% python3 -q
>>> import numpy as np
>>> import numpy.linalg as la
>>> np.set_printoptions(suppress=True, linewidth=140)
>>> E = np.loadtxt("arr.csv", delimiter=",")
>>> print(E)
[[0. 1. 0. 0. 0. 0. 0. 0. 0. 0.]
 [0. 0. 0. 1. 0. 0. 0. 0. 0. 0.]
 [0. 0. 0. 0. 0. 0. 0. 0. 0. 1.]
 [0. 0. 0. 0. 0. 0. 0. 1. 0. 0.]
 [0. 0. 0. 0. 0. 1. 0. 0. 0. 0.]
 [0. 0. 1. 0. 0. 0. 0. 0. 0. 0.]
 [0. 0. 0. 0. 0. 0. 0. 0. 1. 0.]
 [0. 0. 0. 0. 0. 0. 1. 0. 0. 0.]
 [0. 0. 0. 0. 1. 0. 0. 0. 0. 0.]
 [1. 0. 0. 0. 0. 0. 0. 0. 0. 0.]]
>>> # columns are unit length and at right angles
>>> np.round(la.matrix_power(E, 100), 2)
array([[1., 0., 0., 0., 0., 0., 0., 0., 0., 0.],
       [0., 1., 0., 0., 0., 0., 0., 0., 0., 0.],
       [0., 0., 1., 0., 0., 0., 0., 0., 0., 0.],
       [0., 0., 0., 1., 0., 0., 0., 0., 0., 0.],
       [0., 0., 0., 0., 1., 0., 0., 0., 0., 0.],
       [0., 0., 0., 0., 0., 1., 0., 0., 0., 0.],
       [0., 0., 0., 0., 0., 0., 1., 0., 0., 0.],
       [0., 0., 0., 0., 0., 0., 0., 1., 0., 0.],
       [0., 0., 0., 0., 0., 0., 0., 0., 1., 0.],
       [0., 0., 0., 0., 0., 0., 0., 0., 0., 1.]])
>>> p = np.eye(10)[5]
>>> for _ in range(3):
...     p = p @ E
...     print(p.round(2))
... 
[0. 0. 1. 0. 0. 0. 0. 0. 0. 0.]
[0. 0. 0. 0. 0. 0. 0. 0. 0. 1.]
[1. 0. 0. 0. 0. 0. 0. 0. 0. 0.]
>>> u = np.array([5, 4])
>>> np.polyval(u, E[1])
array([4., 4., 4., 9., 4., 4., 4., 4., 4., 4.])
>>> np.correlate(E[1], E[7], "full")
array([0., 0., 0., 0., 0., 0., 1., 0., 0., 0., 0., 0., 0., 0., 0., 0., 0., 0., 0.])
>>> print(np.cross(E[1, :3], E[7, :3]))
[0. 0. 0.]
